$ ipython --no-banner

In [1]: import numpy as np

In [2]: from numpy import linalg as LA

In [3]: np.set_printoptions(suppress=True, linewidth=140)

In [4]: X = np.array([[0, 0, 1, 0], [0, 0, 0, 0], [1, 0, 0, 1], [0, 0, 1, 0]])

In [5]: r = LA.matrix_rank(X)

In [6]: r
Out[6]: np.int64(2)

In [7]: null = LA.svd(X)[2][r:].T

In [8]: np.allclose(X @ null, 0)
Out[8]: True

In [9]: [int(LA.matrix_rank(np.delete(X, i, axis=0))) for i in range(4)]
Out[9]: [2, 2, 1, 2]

In [10]: np.round(null @ null.T, 1)
Out[10]: 
array([[ 0.5,  0. ,  0. , -0.5],
       [ 0. ,  1. ,  0. ,  0. ],
       [ 0. ,  0. ,  0. ,  0. ],
       [-0.5,  0. ,  0. ,  0.5]])

In [11]: [int(LA.matrix_rank(X[:i])) for i in range(1, len(X) + 1)]
Out[11]: [1, 1, 2, 2]

In [12]: np.argwhere(np.triu(X))
Out[12]: 
array([[0, 2],
       [2, 3]])

In [13]: X @ X
Out[13]: 
array([[1, 0, 0, 1],
       [0, 0, 0, 0],
       [0, 0, 2, 0],
       [1, 0, 0, 1]])

In [14]: X.sum(axis=0)
Out[14]: array([1, 0, 2, 1])

In [15]: low = np.diag(X.sum(axis=1)) - X

In [16]: low
Out[16]: 
array([[ 1,  0, -1,  0],
       [ 0,  0,  0,  0],
       [-1,  0,  2, -1],
       [ 0,  0, -1,  1]])

In [17]: low @ np.ones(4)
Out[17]: array([0., 0., 0., 0.])

In [18]: np.round(LA.eigvalsh(low), 1) + 0
Out[18]: array([0., 0., 1., 3.])

In [19]: LA.matrix_rank(low)
Out[19]: np.int64(2)

In [20]: m1 = np.load("dump.npy")

In [21]: m1
Out[21]: 
array([[-1.9, -5. ,  1. ,  2. , -2. ,  2. ,  5. , -4. , -2. , -4. ],
       [ 3. ,  2.1,  3. ,  1. ,  1. , -2. ,  2. ,  4. ,  2. , -1. ],
       [ 0. , -2. , -4.9, -4. , -3. , -1. ,  4. , -1. ,  0. , -4. ],
       [-2. ,  5. , -1. ,  5.1, -1. ,  3. , -1. , -3. , -4. ,  4. ],
       [-4. ,  4. , -4. ,  2. ,  4.1, -3. , -3. , -4. ,  1. , -4. ],
       [-3. ,  5. ,  5. ,  3. , -3. ,  3.1, -3. ,  1. , -3. ,  2. ],
       [-4. , -2. ,  0. ,  3. ,  2. ,  4. ,  5.1,  5. ,  1. ,  3. ],
       [ 2. ,  5. ,  3. , -4. ,  0. ,  5. ,  4. , -4.9, -4. ,  4. ],
       [ 0. ,  1. ,  4. , -3. , -4. , -2. ,  5. , -3. ,  5.1, -4. ],
       [-2. , -5. ,  1. ,  2. , -2. ,  2. ,  5. , -4. , -2. , -3.9]])

In [22]: Q, V = LA.qr(m1[:, :4])[0], LA.qr(m1[:, 4:])[0]

In [23]: sig = LA.svd(Q.T @ V, compute_uv=False)

In [24]: sig.round(1)
Out[24]: array([1. , 0.7, 0.7, 0.5])

In [25]: np.round(np.degrees(np.arccos(sig.clip(0, 1))), 1)
Out[25]: array([ 1.1, 45.9, 47.7, 62.1])

In [26]: round(LA.norm(Q @ Q.T - V @ V.T, 2), 1)
Out[26]: np.float64(1.0)

In [27]: left, sig, Vt = LA.svd(m1)

In [28]: np.argmax(sig[:-1] / (sig[1:] + 1e-6)) + 1
Out[28]: np.int64(9)

In [29]: Y = left[:, :9] @ np.diag(sig[:9]) @ Vt[:9]

In [30]: LA.matrix_rank(m1, rtol=0.05)
Out[30]: np.int64(9)

In [31]: Y.round(1) + 0
Out[31]: 
array([[-1.9, -5. ,  1. ,  2. , -2. ,  2. ,  5. , -4. , -2. , -4. ],
       [ 3. ,  2.1,  3. ,  1. ,  1. , -2. ,  2. ,  4. ,  2. , -1. ],
       [ 0. , -2. , -4.9, -4. , -3. , -1. ,  4. , -1. ,  0. , -4. ],
       [-2. ,  5. , -1. ,  5.1, -1. ,  3. , -1. , -3. , -4. ,  4. ],
       [-4. ,  4. , -4. ,  2. ,  4.1, -3. , -3. , -4. ,  1. , -4. ],
       [-3. ,  5. ,  5. ,  3. , -3. ,  3.1, -3. ,  1. , -3. ,  2. ],
       [-4. , -2. ,  0. ,  3. ,  2. ,  4. ,  5.1,  5. ,  1. ,  3. ],
       [ 2. ,  5. ,  3. , -4. ,  0. ,  5. ,  4. , -4.9, -4. ,  4. ],
       [ 0. ,  1. ,  4. , -3. , -4. , -2. ,  5. , -3. ,  5.1, -4. ],
       [-2. , -5. ,  1. ,  2. , -2. ,  2. ,  5. , -4. , -2. , -3.9]])

In [32]: rng = np.random.default_rng(605309)

In [33]: lab = rng.permutation(10)

In [34]: lab
Out[34]: array([5, 9, 7, 1, 8, 3, 6, 2, 0, 4])

In [35]: Y = m1[lab][:, lab]

In [36]: round(np.trace(Y), 1)
Out[36]: np.float64(9.0)

In [37]: np.allclose(Y, m1)
Out[37]: False

In [38]: np.round(np.sort(np.abs(LA.eigvals(Y))), 1)
Out[38]: array([ 0.1,  4.8,  6.7,  6.8,  6.8,  8.8,  8.8,  9.7,  9.7, 10.4])

In [39]: Y
Out[39]: 
array([[ 3.1,  2. ,  1. ,  5. , -3. ,  3. , -3. ,  5. , -3. , -3. ],
       [ 2. , -3.9, -4. , -5. , -2. ,  2. ,  5. ,  1. , -2. , -2. ],
       [ 5. ,  4. , -4.9,  5. , -4. , -4. ,  4. ,  3. ,  2. ,  0. ],
       [-2. , -1. ,  4. ,  2.1,  2. ,  1. ,  2. ,  3. ,  3. ,  1. ],
       [-2. , -4. , -3. ,  1. ,  5.1, -3. ,  5. ,  4. ,  0. , -4. ],
       [ 3. ,  4. , -3. ,  5. , -4. ,  5.1, -1. , -1. , -2. , -1. ],
       [ 4. ,  3. ,  5. , -2. ,  1. ,  3. ,  5.1,  0. , -4. ,  2. ],
       [-1. , -4. , -1. , -2. ,  0. , -4. ,  4. , -4.9,  0. , -3. ],
       [ 2. , -4. , -4. , -5. , -2. ,  2. ,  5. ,  1. , -1.9, -2. ],
       [-3. , -4. , -4. ,  4. ,  1. ,  2. , -3. , -4. , -4. ,  4.1]])
